$ python -q
>>> import numpy as np
>>> from numpy import linalg as LA
>>> np.set_printoptions(suppress=True, linewidth=160)
>>> K = np.diag(np.array([-2, 2, 3]))
>>> K
array([[-2,  0,  0],
       [ 0,  2,  0],
       [ 0,  0,  3]])
>>> t3 = np.stack([K, -3 * K, K[::-1]])
>>> t3.shape
(3, 3, 3)
>>> np.round(LA.det(t3), 3)
array([-12., 324.,  12.])
>>> LA.matrix_rank(t3.reshape(3, -1))
np.int64(2)
>>> (LA.matrix_power((K != 0) + (K.T != 0) + np.eye(3), 3) > 0).astype(int)
array([[1, 0, 0],
       [0, 1, 0],
       [0, 0, 1]])
>>> np.flatnonzero(LA.matrix_power((K != 0) + (K.T != 0) + np.eye(3), 3)[0])
array([0])
>>> vals, evecs = LA.eigh(K)
>>> x0 = np.array([-3, 3, -1])
>>> np.round(LA.eigvalsh(K[1:, 1:]), 3)
array([2., 3.])
>>> (np.sign(evecs[:, -1].round(6)) == np.sign(evecs[0, -1].round(6))).astype(int)
array([1, 1, 0])
>>> x0 @ K @ x0
np.int64(3)
>>> W0 = np.loadtxt("dump.csv", delimiter=",")
>>> W0
array([[1.   , 0.9  , 0.81 , 0.729],
       [0.9  , 1.   , 0.9  , 0.81 ],
       [0.81 , 0.9  , 1.   , 0.9  ],
       [0.729, 0.81 , 0.9  , 1.   ]])
>>> Q, evecs = LA.qr(W0[:, :3])[0], LA.qr(W0[:, 3:])[0]
>>> sigma = LA.svd(Q.T @ evecs, compute_uv=False)
>>> sigma.round(3)
array([0.997])
>>> (sigma > 0.9).sum()
np.int64(1)
>>> A = np.load("m.npy")
>>> A
array([[ 0, -1,  1,  1],
       [ 1,  1, -2,  0],
       [ 2,  2, -2,  0],
       [ 2, -2,  0, -1]])
>>> x0 = np.array([-1, -2, 1, -2])
>>> A @ x0
array([ 1, -5, -8,  4])
>>> np.sign((A @ x0).round(6))
array([ 1, -1, -1,  1])
>>> A * x0
array([[ 0,  2,  1, -2],
       [-1, -2, -2,  0],
       [-2, -4, -2,  0],
       [-2,  4,  0,  2]])
>>> A @ np.ones(4)
array([ 1.,  0.,  2., -1.])
>>> A @ (2 * x0)
array([  2, -10, -16,   8])
>>> Q, _ = LA.qr(np.array([[-0.1], [1.1], [1.0], [1.3]]))
>>> m1 = Q @ Q.T
>>> m1.round(3)
array([[ 0.003, -0.028, -0.026, -0.033],
       [-0.028,  0.309,  0.281,  0.366],
       [-0.026,  0.281,  0.256,  0.332],
       [-0.033,  0.366,  0.332,  0.432]])
>>> # looks like rank 1
>>> x0 = np.array([1, -1, -3, 0])
>>> np.round((x0 - m1 @ x0) @ (m1 @ x0), 3)
np.float64(0.0)
>>> np.round(np.eye(4) - m1, 3)
array([[ 0.997,  0.028,  0.026,  0.033],
       [ 0.028,  0.691, -0.281, -0.366],
       [ 0.026, -0.281,  0.744, -0.332],
       [ 0.033, -0.366, -0.332,  0.568]])
>>> def softmax(z):
...     e = np.exp(z - z.max(axis=-1, keepdims=True))
...     return e / e.sum(axis=-1, keepdims=True)
... 
>>> np.round(softmax(m1[1] + -3), 3)
array([0.191, 0.267, 0.26 , 0.283])
>>> np.round(softmax(m1[1]), 3)
array([0.191, 0.267, 0.26 , 0.283])
>>> S = m1 @ m1.T / np.sqrt(4)
>>> np.round(softmax(S)[1] @ m1, 3)
array([-0.022,  0.243,  0.221,  0.288])
>>> np.round(softmax(S), 3)
array([[0.253, 0.249, 0.249, 0.248],
       [0.219, 0.259, 0.255, 0.267],
       [0.222, 0.258, 0.255, 0.265],
       [0.214, 0.261, 0.256, 0.269]])
>>> np.round((m1 + m1.T) / 2, 3)
array([[ 0.003, -0.028, -0.026, -0.033],
       [-0.028,  0.309,  0.281,  0.366],
       [-0.026,  0.281,  0.256,  0.332],
       [-0.033,  0.366,  0.332,  0.432]])
>>> np.round(LA.matrix_power(m1, 3), 3)
array([[ 0.003, -0.028, -0.026, -0.033],
       [-0.028,  0.309,  0.281,  0.366],
       [-0.026,  0.281,  0.256,  0.332],
       [-0.033,  0.366,  0.332,  0.432]])
>>> np.round(m1 @ m1, 3)
array([[ 0.003, -0.028, -0.026, -0.033],
       [-0.028,  0.309,  0.281,  0.366],
       [-0.026,  0.281,  0.256,  0.332],
       [-0.033,  0.366,  0.332,  0.432]])
>>> np.allclose(m1 @ m1.T, m1.T @ m1)
True
>>> np.round(np.sort(LA.eigvals(K)), 3)
array([-2.,  2.,  3.])
>>> LA.matrix_rank(K - K[0, 0] * np.eye(3))
np.int64(2)
>>> np.prod(np.diag(K)), round(float(LA.det(K)), 3)
(np.int64(-12), -12.0)
>>> K @ K
array([[4, 0, 0],
       [0, 4, 0],
       [0, 0, 9]])
>>> M = np.array([[-1, 0, 0], [0, -3, 0], [0, -1, 1]])
>>> M
array([[-1,  0,  0],
       [ 0, -3,  0],
       [ 0, -1,  1]])
>>> # triangular, det is the product of the diagonal
>>> np.round(np.sort(LA.eigvals(M)), 3)
array([-3., -1.,  1.])
>>> [int(LA.matrix_rank(LA.matrix_power(M, p))) for p in range(1, 4)]
[3, 3, 3]
>>> LA.matrix_power(M - np.diag(np.diag(M)), 3)
array([[0, 0, 0],
       [0, 0, 0],
       [0, 0, 0]])
>>> np.prod(np.diag(M)), round(LA.det(M), 3)
(np.int64(3), np.float64(3.0))
>>> M @ M
array([[1, 0, 0],
       [0, 9, 0],
       [0, 2, 1]])
>>> E = np.loadtxt("arr.csv", delimiter=",")
>>> E
array([[1.  , 0.9 , 0.81],
       [0.9 , 1.  , 0.9 ],
       [0.81, 0.9 , 1.  ]])
>>> # equal to its transpose
>>> Lm = LA.cholesky(E)
>>> np.round(np.diag(Lm) ** 2, 3)
array([1.  , 0.19, 0.19])
>>> Lm @ Lm.T
array([[1.  , 0.9 , 0.81],
       [0.9 , 1.  , 0.9 ],
       [0.81, 0.9 , 1.  ]])
>>> Lm.round(3)
array([[1.   , 0.   , 0.   ],
       [0.9  , 0.436, 0.   ],
       [0.81 , 0.392, 0.436]])
>>> J = np.load("layer0.npy")
>>> J
array([[ 1.5  ,  7.515,  1.1  ],
       [ 2.   ,  9.956,  0.6  ],
       [ 0.9  ,  4.487,  0.3  ],
       [-0.7  , -3.476,  1.1  ],
       [ 0.5  ,  2.512, -0.9  ],
       [ 2.8  , 13.976,  0.1  ],
       [-1.   , -4.992,  0.   ],
       [-0.6  , -2.994,  1.4  ],
       [ 0.3  ,  1.496,  0.3  ],
       [ 0.2  ,  0.986,  2.2  ],
       [ 0.1  ,  0.511,  0.3  ],
       [ 0.7  ,  3.512,  1.3  ],
       [-0.3  , -1.492,  0.4  ],
       [-0.3  , -1.516, -0.9  ],
       [ 1.9  ,  9.55 ,  1.2  ],
       [-0.7  , -3.497,  1.7  ],
       [-0.5  , -2.498, -1.6  ]])
>>> # column 1 dominates
>>> C2 = np.cov(J, rowvar=False)
>>> np.round(LA.eigvalsh(C2)[::-1], 3) + 0
array([31.546,  0.985,  0.   ])
>>> np.argsort(-J.std(axis=0).round(6), kind="stable")
array([1, 0, 2])
>>> C2.shape
(3, 3)
